$ python -q
>>> import numpy as np
>>> import numpy.linalg as la
>>> np.set_printoptions(precision=2, suppress=True, linewidth=160)
>>> def tidy(a):
...     return np.round(a, 2) + 0
... 
>>> A = np.load("m.npy")
>>> A
array([[ 3,  4,  4,  6,  4,  4,  4],
       [-3, -2, -2,  0, -2, -2, -2],
       [-2, -1, -1,  1, -1, -1, -1],
       [ 1,  2,  2,  4,  2,  2,  2]])
>>> # null space of dimension 5
>>> left, sigma, Vh = la.svd(A)
>>> evecs = Vh[:(sigma > 1e-8).sum()]
>>> rng = np.random.default_rng(27796)
>>> x0 = A[3] + -2 * A[0] + rng.integers(2) * np.eye(7)[1]
>>> x0
array([-5., -5., -6., -8., -6., -6., -6.])
>>> np.allclose(evecs.T @ evecs @ x0, x0)
False
>>> tidy(evecs.T @ evecs)
array([[ 0.41,  0.18,  0.18, -0.29,  0.18,  0.18,  0.18],
       [ 0.18,  0.15,  0.15,  0.09,  0.15,  0.15,  0.15],
       [ 0.18,  0.15,  0.15,  0.09,  0.15,  0.15,  0.15],
       [-0.29,  0.09,  0.09,  0.85,  0.09,  0.09,  0.09],
       [ 0.18,  0.15,  0.15,  0.09,  0.15,  0.15,  0.15],
       [ 0.18,  0.15,  0.15,  0.09,  0.15,  0.15,  0.15],
       [ 0.18,  0.15,  0.15,  0.09,  0.15,  0.15,  0.15]])
>>> tidy(la.norm(x0 - evecs.T @ evecs @ x0))
np.float64(0.92)
>>> tidy(np.diag(evecs.T @ evecs))
array([0.41, 0.15, 0.15, 0.85, 0.15, 0.15, 0.15])
>>> x0 = np.array([3, 3, -1, 1, 2, -2, 2])
>>> h = np.maximum(A @ x0, 0)
>>> np.maximum(A @ (3 * x0), 0)
array([93,  0,  0, 45])
>>> np.flatnonzero(h > 1e-9)
array([0, 3])
>>> rk = la.matrix_rank(A)
>>> rk
np.int64(2)
>>> ns = la.svd(A)[2][rk:].T
>>> [int(la.matrix_rank(np.delete(A, i, axis=0))) for i in range(4)]
[2, 2, 2, 2]
>>> la.matrix_rank(A.T @ A), la.matrix_rank(A @ A.T)
(np.int64(2), np.int64(2))
>>> data = np.array([[2.0, 1.0, 0.0, 0.0],
...     [0.0, 2.0, 1.0, 0.0],
...     [0.0, 0.0, 2.0, 1.0],
...     [0.0, 0.0, 0.0, 2.0]])
>>> tidy(la.norm(A, 2) / la.norm(A))
np.float64(0.96)
>>> tidy(la.matrix_power(data - np.diag(np.diag(data)), 4))
array([[0., 0., 0., 0.],
       [0., 0., 0., 0.],
       [0., 0., 0., 0.],
       [0., 0., 0., 0.]])
>>> [int(la.matrix_rank(la.matrix_power(data, p))) for p in range(1, 5)]
[4, 4, 4, 4]
>>> la.matrix_rank(data - data[0, 0] * np.eye(4))
np.int64(3)
>>> t = np.sort(rng.uniform(-2, 2, 17))
>>> mat = np.c_[t, t ** 2, t ** 3] @ np.array([[0, 2, 0], [0, 2, 0], [2, 0, 2]])
>>> tidy(mat)
array([[-15.95,   3.99, -15.95],
       [-11.65,   2.88, -11.65],
       [ -6.95,   1.56,  -6.95],
       [ -2.35,   0.12,  -2.35],
       [ -1.75,  -0.08,  -1.75],
       [ -1.74,  -0.09,  -1.74],
       [ -1.43,  -0.19,  -1.43],
       [ -0.7 ,  -0.42,  -0.7 ],
       [ -0.26,  -0.5 ,  -0.26],
       [  0.  ,  -0.13,   0.  ],
       [  0.  ,   0.13,   0.  ],
       [  0.01,   0.46,   0.01],
       [  0.02,   0.51,   0.02],
       [  0.22,   1.43,   0.22],
       [  1.96,   3.96,   1.96],
       [ 10.09,   9.31,  10.09],
       [ 11.95,  10.21,  11.95]])
>>> tidy(la.norm(mat[11], 1)), tidy(la.norm(mat[11], np.inf))
(np.float64(0.49), np.float64(0.46))
>>> tidy(la.norm(mat, 2))
np.float64(37.75)
>>> tidy(la.norm(mat, 1)), tidy(la.norm(mat, np.inf))
(np.float64(67.04), np.float64(35.88))
